$ ipython --no-banner

In [1]: import numpy as np

In [2]: np.set_printoptions(precision=1, suppress=True, linewidth=200, floatmode="fixed")

In [3]: def rd(a):
   ...:     return np.round(a, 1) + 0
   ...: 

In [4]: feats = np.load("block9.npy")

In [5]: print(rd(feats))
[[ 0.4 -0.2 -0.4  0.1  0.1]
 [-0.2  0.1  0.2  0.0  0.0]
 [-0.4  0.2  0.4 -0.1 -0.1]
 [ 0.1  0.0 -0.1  0.0  0.0]
 [ 0.1  0.0 -0.1  0.0  0.0]]

In [6]: # a projection of rank 1

In [7]: x = np.array([-1, 0, -1, 2, -2])

In [8]: print(feats @ feats @ x)
[0.0 0.0 0.0 0.0 0.0]

In [9]: np.trace(feats)
Out[9]: np.float64(1.0)

In [10]: feats @ x
Out[10]: array([0.0, 0.0, 0.0, 0.0, 0.0])

In [11]: print((x - feats @ x) @ (feats @ x))
0.0

In [12]: rd(np.eye(5) - feats)
Out[12]: 
array([[ 0.6,  0.2,  0.4, -0.1, -0.1],
       [ 0.2,  0.9, -0.2,  0.0,  0.0],
       [ 0.4, -0.2,  0.6,  0.1,  0.1],
       [-0.1,  0.0,  0.1,  1.0,  0.0],
       [-0.1,  0.0,  0.1,  0.0,  1.0]])

In [13]: J = np.loadtxt("arr.csv", delimiter=",")

In [14]: J
Out[14]: 
array([[1.0, 0.0, 0.0],
       [0.0, 0.0, 1.0],
       [0.0, 1.0, 0.0]])

In [15]: x = np.array([0, 1, 3])

In [16]: rd(np.abs(np.linalg.eigvals(J)))
Out[16]: array([1.0, 1.0, 1.0])

In [17]: rd(np.sort(np.abs(np.degrees(np.angle(np.linalg.eigvals(J))))))
Out[17]: array([  0.0,   0.0, 180.0])

In [18]: rd(np.linalg.det(J))
Out[18]: np.float64(-1.0)

In [19]: 3 - np.linalg.matrix_rank(J - np.eye(3), tol=1e-8)
Out[19]: np.int64(2)

In [20]: x = np.array([1, 0, 3])

In [21]: target = J @ x

In [22]: target
Out[22]: array([1.0, 3.0, 0.0])

In [23]: print(rd(np.linalg.solve(J, J[:, 0])))
[1.0 0.0 0.0]

In [24]: rd(np.linalg.matrix_power(J, 2))
Out[24]: 
array([[1.0, 0.0, 0.0],
       [0.0, 1.0, 0.0],
       [0.0, 0.0, 1.0]])

In [25]: print(rd(np.linalg.matrix_power(J, 100)))
[[1.0 0.0 0.0]
 [0.0 1.0 0.0]
 [0.0 0.0 1.0]]

In [26]: pr = np.eye(3)[1]

In [27]: for _ in range(7):
    ...:     pr = pr @ J
    ...:     print(pr.round(1))
    ...: 
[0.0 0.0 1.0]
[0.0 1.0 0.0]
[0.0 0.0 1.0]
[0.0 1.0 0.0]
[0.0 0.0 1.0]
[0.0 1.0 0.0]
[0.0 0.0 1.0]

In [28]: u = np.array([-4, 5, -7])

In [29]: print(np.cross(J[2, :3], J[1, :3]))
[1.0 0.0 0.0]

In [30]: np.array([np.convolve(row, u, "same") for row in J])
Out[30]: 
array([[ 5.0, -7.0,  0.0],
       [ 0.0, -4.0,  5.0],
       [-4.0,  5.0, -7.0]])

In [31]: np.polyval(u, J[2])
Out[31]: array([-7.0, -6.0, -7.0])

In [32]: data = np.load("sample12.npy")

In [33]: rd(data)
Out[33]: 
array([[ 1.0, -0.1, -0.1, -0.1],
       [-0.1,  0.5, -0.6, -0.6],
       [-0.1, -0.6,  0.2, -0.8],
       [-0.1, -0.6, -0.8,  0.2]])

In [34]: evals, vecs = np.linalg.eigh(data)

In [35]: x = np.array([1, 3, 2, 0])

In [36]: rd(vecs * np.maximum(evals, 0) @ vecs.T)
Out[36]: 
array([[ 1.0,  0.0,  0.0,  0.0],
       [ 0.0,  0.8, -0.3, -0.3],
       [ 0.0, -0.3,  0.6, -0.4],
       [ 0.0, -0.3, -0.4,  0.6]])

In [37]: rd(np.abs(data).sum(axis=1).max()), rd(np.abs(evals).max())
Out[37]: (np.float64(1.8), np.float64(1.0))

In [38]: rd(np.linalg.eigvalsh(data[1:, 1:]))
Out[38]: array([-1.0,  1.0,  1.0])

In [39]: rd(x @ data @ x)
Out[39]: np.float64(-1.1)

In [40]: rd(data.T @ data)
Out[40]: 
array([[1.0, 0.0, 0.0, 0.0],
       [0.0, 1.0, 0.0, 0.0],
       [0.0, 0.0, 1.0, 0.0],
       [0.0, 0.0, 0.0, 1.0]])

In [41]: print(rd(np.linalg.norm(data, axis=0)))
[1.0 1.0 1.0 1.0]

In [42]: rd(np.linalg.pinv(data))
Out[42]: 
array([[ 1.0, -0.1, -0.1, -0.1],
       [-0.1,  0.5, -0.6, -0.6],
       [-0.1, -0.6,  0.2, -0.8],
       [-0.1, -0.6, -0.8,  0.2]])

In [43]: print(rd(data[:, 3] @ data[:, 0]))
0.0

In [44]: W0 = np.arange(18).reshape(3, 6) + -3

In [45]: W0
Out[45]: 
array([[-3, -2, -1,  0,  1,  2],
       [ 3,  4,  5,  6,  7,  8],
       [ 9, 10, 11, 12, 13, 14]])

In [46]: U, sig, VT = np.linalg.svd(W0)

In [47]: rd(sig)
Out[47]: array([31.7,  4.7,  0.0])

In [48]: np.argmax(sig[:-1] / (sig[1:] + 1e-6)) + 1
Out[48]: np.int64(2)

In [49]: Y = U[:, :2] @ np.diag(sig[:2]) @ VT[:2]

In [50]: rd(np.abs(W0 - Y).max())
Out[50]: np.float64(0.0)

In [51]: print(rd(np.linalg.norm(W0 - Y) / np.linalg.norm(W0)))
0.0

In [52]: rd(np.linalg.norm(W0 - Y, 2)), rd(sig[2])
Out[52]: (np.float64(0.0), np.float64(0.0))

In [53]: u, v = W0[2], W0[1]

In [54]: u @ u
Out[54]: np.int64(811)

In [55]: pr = (u @ v) / (u @ u) * u

In [56]: rd(v - pr)
Out[56]: array([-1.4, -0.9, -0.4,  0.1,  0.6,  1.1])

In [57]: rd(pr)
Out[57]: array([4.4, 4.9, 5.4, 5.9, 6.4, 6.9])

In [58]: np.linalg.matrix_rank(np.outer(u, v))
Out[58]: np.int64(1)

In [59]: np.outer(u, v)
Out[59]: 
array([[ 27,  36,  45,  54,  63,  72],
       [ 30,  40,  50,  60,  70,  80],
       [ 33,  44,  55,  66,  77,  88],
       [ 36,  48,  60,  72,  84,  96],
       [ 39,  52,  65,  78,  91, 104],
       [ 42,  56,  70,  84,  98, 112]])

In [60]: print(rd((v - pr) @ u))
0.0

In [61]: def softmax(z):
    ...:     e = np.exp(z - z.max(axis=-1, keepdims=True))
    ...:     return e / e.sum(axis=-1, keepdims=True)
    ...: 

In [62]: rd(softmax(W0[2] + 4))
Out[62]: array([0.0, 0.0, 0.0, 0.1, 0.2, 0.6])

In [63]: scores = W0 @ W0.T / np.sqrt(6)

In [64]: softmax(scores)[2] @ W0
Out[64]: array([ 9.0, 10.0, 11.0, 12.0, 13.0, 14.0])

In [65]: r = np.linalg.matrix_rank(W0)

In [66]: r
Out[66]: np.int64(2)

In [67]: null = np.linalg.svd(W0)[2][r:].T

In [68]: [int(np.linalg.matrix_rank(np.delete(W0, i, axis=0))) for i in range(3)]
Out[68]: [2, 2, 2]

In [69]: [int(np.linalg.matrix_rank(W0[:, :j + 1])) for j in range(6)]
Out[69]: [1, 2, 2, 2, 2, 2]

In [70]: np.allclose(W0 @ null, 0)
Out[70]: True

In [71]: rd(W0 @ null)
Out[71]: 
array([[0.0, 0.0, 0.0, 0.0],
       [0.0, 0.0, 0.0, 0.0],
       [0.0, 0.0, 0.0, 0.0]])

In [72]: print(null.shape)
(6, 4)

In [73]: [int(np.linalg.matrix_rank(W0[:i])) for i in range(1, len(W0) + 1)]
Out[73]: [1, 2, 2]

In [74]: np.linalg.matrix_rank(W0.T @ W0), np.linalg.matrix_rank(W0 @ W0.T)
Out[74]: (np.int64(2), np.int64(2))

In [75]: x = np.array([0, 0, 0, 1, 1, 2])

In [76]: np.einsum("ij,j->i", W0, x)
Out[76]: array([ 5, 29, 53])

In [77]: (W0 @ x).argmax()
Out[77]: np.int64(2)

In [78]: W0 @ np.eye(6)[4]
Out[78]: array([ 1.0,  7.0, 13.0])

In [79]: print(np.sign((W0 @ x).round(6)))
[1 1 1]

In [80]: K = np.loadtxt("a.csv", delimiter=",")

In [81]: rd(K)
Out[81]: 
array([[ 3.4,  0.9,  3.6],
       [ 3.4,  1.1,  3.4],
       [ 3.5,  3.1,  1.8],
       [-3.5, -1.6, -3.2],
       [ 3.5,  1.3,  3.3],
       [-3.1,  0.0, -4.0],
       [ 3.3,  0.6,  3.7],
       [ 3.4,  0.9,  3.6],
       [ 3.3,  0.6,  3.7],
       [-1.0,  3.0, -3.9],
       [-2.1, -4.4,  1.1]])

In [82]: print(rd(np.linalg.norm(K, "nuc")))
22.0

In [83]: rd(K[10] @ K[0])
Out[83]: np.float64(-6.7)

In [84]: rd(np.linalg.norm(K, axis=0))
Out[84]: array([10.4,  6.8, 11.0])

In [85]: rd(np.linalg.norm(K[10] - K[0]))
Out[85]: np.float64(8.0)

In [86]: rd(np.linalg.norm(K) ** 2 / np.linalg.norm(K, 2) ** 2)
Out[86]: np.float64(1.2)

In [87]: z = K[:, 1] > np.median(K[:, 1])

In [88]: u = K[z].mean(axis=0) - K[~z].mean(axis=0)

In [89]: rd((((K - K.mean(axis=0)) @ u > 0) == z).mean())
Out[89]: np.float64(0.6)

In [90]: z.astype(int)
Out[90]: array([1, 1, 1, 0, 1, 0, 0, 0, 0, 1, 0])

In [91]: rd(u)
Out[91]: array([2.3, 2.5, 0.8])

In [92]: rd(np.linalg.norm(K, 2) / np.linalg.norm(K))
Out[92]: np.float64(0.9)

In [93]: np.linalg.matrix_rank(K, rtol=0.1)
Out[93]: np.int64(2)

In [94]: np.argsort(-np.linalg.norm(K, axis=0).round(6), kind="stable")[:3]
Out[94]: array([2, 0, 1])

In [95]: np.linalg.cond(K) > 100
Out[95]: np.True_

In [96]: [round(float(x), 1) for x in np.linalg.svd(K, compute_uv=False)[:3]]
Out[96]: [15.0, 7.0, 0.0]

In [97]: r = np.linalg.matrix_rank(K)

In [98]: r
Out[98]: np.int64(2)

In [99]: null = np.linalg.svd(K)[2][r:].T

In [100]: rd(K @ null)
Out[100]: 
array([[0.0],
       [0.0],
       [0.0],
       [0.0],
       [0.0],
       [0.0],
       [0.0],
       [0.0],
       [0.0],
       [0.0],
       [0.0]])

In [101]: rd(null[:, 0] / null[np.abs(null[:, 0]).round(6).argmax(), 0])
Out[101]: array([ 1.0, -0.7, -0.8])

In [102]: [int(np.linalg.matrix_rank(np.delete(K, i, axis=0))) for i in range(11)]
Out[102]: [2, 2, 2, 2, 2, 2, 2, 2, 2, 2, 2]

In [103]: print(rd(null @ null.T))
[[ 0.5 -0.3 -0.4]
 [-0.3  0.2  0.3]
 [-0.4  0.3  0.3]]

In [104]: print(np.allclose(K @ null, 0))
True

In [105]: [int(np.linalg.matrix_rank(K[:, :j + 1])) for j in range(3)]
Out[105]: [1, 2, 2]

In [106]: U, sig, VT = np.linalg.svd(K)

In [107]: vecs = VT[:(sig > 1e-8).sum()]

In [108]: rng = np.random.default_rng(307)

In [109]: x = K[5] + -2 * K[2] + rng.integers(2) * np.eye(3)[0]

In [110]: rd(x)
Out[110]: array([-9.0, -6.3, -7.5])

In [111]: np.allclose(vecs.T @ vecs @ x, x)
Out[111]: False

In [112]: np.linalg.matrix_rank(np.vstack([K, x]))
Out[112]: np.int64(3)

In [113]: rd(np.diag(vecs.T @ vecs))
Out[113]: array([0.5, 0.8, 0.7])

In [114]: m1 = np.loadtxt("w.csv", delimiter=",")

In [115]: m1
Out[115]: 
array([[ 0.0,  0.0,  0.0,  0.0,  0.0],
       [ 0.0,  0.0,  0.0,  0.0,  4.0],
       [ 0.0,  0.0,  0.0,  0.0,  1.0],
       [ 0.0,  0.0,  0.0,  0.0, -4.0],
       [ 0.0,  4.0,  1.0, -4.0,  0.0]])

In [116]: U, sig, VT = np.linalg.svd(m1)

In [117]: np.argmax(sig[:-1] / (sig[1:] + 1e-6)) + 1
Out[117]: np.int64(2)

In [118]: Y = U[:, :2] @ np.diag(sig[:2]) @ VT[:2]

In [119]: np.linalg.matrix_rank(Y)
Out[119]: np.int64(2)

In [120]: rd(np.linalg.norm(m1 - Y) / np.linalg.norm(m1))
Out[120]: np.float64(0.0)

In [121]: r = np.linalg.matrix_rank(m1)

In [122]: r
Out[122]: np.int64(2)

In [123]: null = np.linalg.svd(m1)[2][r:].T

In [124]: rd(m1 @ null)
Out[124]: 
array([[0.0, 0.0, 0.0],
       [0.0, 0.0, 0.0],
       [0.0, 0.0, 0.0],
       [0.0, 0.0, 0.0],
       [0.0, 0.0, 0.0]])

In [125]: [int(np.linalg.matrix_rank(m1[:, :j + 1])) for j in range(5)]
Out[125]: [0, 1, 1, 1, 2]

In [126]: [int(np.linalg.matrix_rank(m1[:i])) for i in range(1, len(m1) + 1)]
Out[126]: [0, 1, 1, 1, 2]

In [127]: null.shape
Out[127]: (5, 3)

In [128]: np.allclose(m1[:-1].T @ np.linalg.lstsq(m1[:-1].T, m1[-1])[0], m1[-1])
Out[128]: False

In [129]: rd(np.trace(np.linalg.pinv(m1) @ m1))
Out[129]: np.float64(2.0)

In [130]: np.linalg.matrix_rank(m1)
Out[130]: np.int64(2)

In [131]: np.diff(m1, axis=0)
Out[131]: 
array([[ 0.0,  0.0,  0.0,  0.0,  4.0],
       [ 0.0,  0.0,  0.0,  0.0, -3.0],
       [ 0.0,  0.0,  0.0,  0.0, -5.0],
       [ 0.0,  4.0,  1.0, -4.0,  4.0]])

In [132]: E = np.load("dump.npy")

In [133]: E
Out[133]: 
array([[2, 3, 4, 1, 1, 4],
       [4, 2, 3, 4, 1, 1],
       [1, 4, 2, 3, 4, 1],
       [1, 1, 4, 2, 3, 4],
       [4, 1, 1, 4, 2, 3],
       [3, 4, 1, 1, 4, 2]])

In [134]: theta = np.radians(36)

In [135]: R = np.eye(6)

In [136]: R[2, 2] = R[0, 0] = np.cos(theta)

In [137]: R[2, 0], R[0, 2] = -np.sin(theta), np.sin(theta)

In [138]: rd(R)
Out[138]: 
array([[ 0.8,  0.0,  0.6,  0.0,  0.0,  0.0],
       [ 0.0,  1.0,  0.0,  0.0,  0.0,  0.0],
       [-0.6,  0.0,  0.8,  0.0,  0.0,  0.0],
       [ 0.0,  0.0,  0.0,  1.0,  0.0,  0.0],
       [ 0.0,  0.0,  0.0,  0.0,  1.0,  0.0],
       [ 0.0,  0.0,  0.0,  0.0,  0.0,  1.0]])

In [139]: Y = E @ R.T

In [140]: rd(np.abs(Y - E).max(axis=0))
Out[140]: array([2.2, 0.0, 2.9, 0.0, 0.0, 0.0])

In [141]: np.allclose(E @ E.T, Y @ Y.T)
Out[141]: True

In [142]: rd(np.linalg.svd(E, compute_uv=False)), rd(np.linalg.svd(Y, compute_uv=False))
Out[142]: 
(array([15.0,  4.6,  4.6,  2.6,  2.6,  1.0]),
 array([15.0,  4.6,  4.6,  2.6,  2.6,  1.0]))

In [143]: rd(np.linalg.det(R)), rd(np.trace(R))
Out[143]: (np.float64(1.0), np.float64(5.6))

In [144]: np.allclose(np.linalg.norm(E, axis=1), np.linalg.norm(Y, axis=1))
Out[144]: True
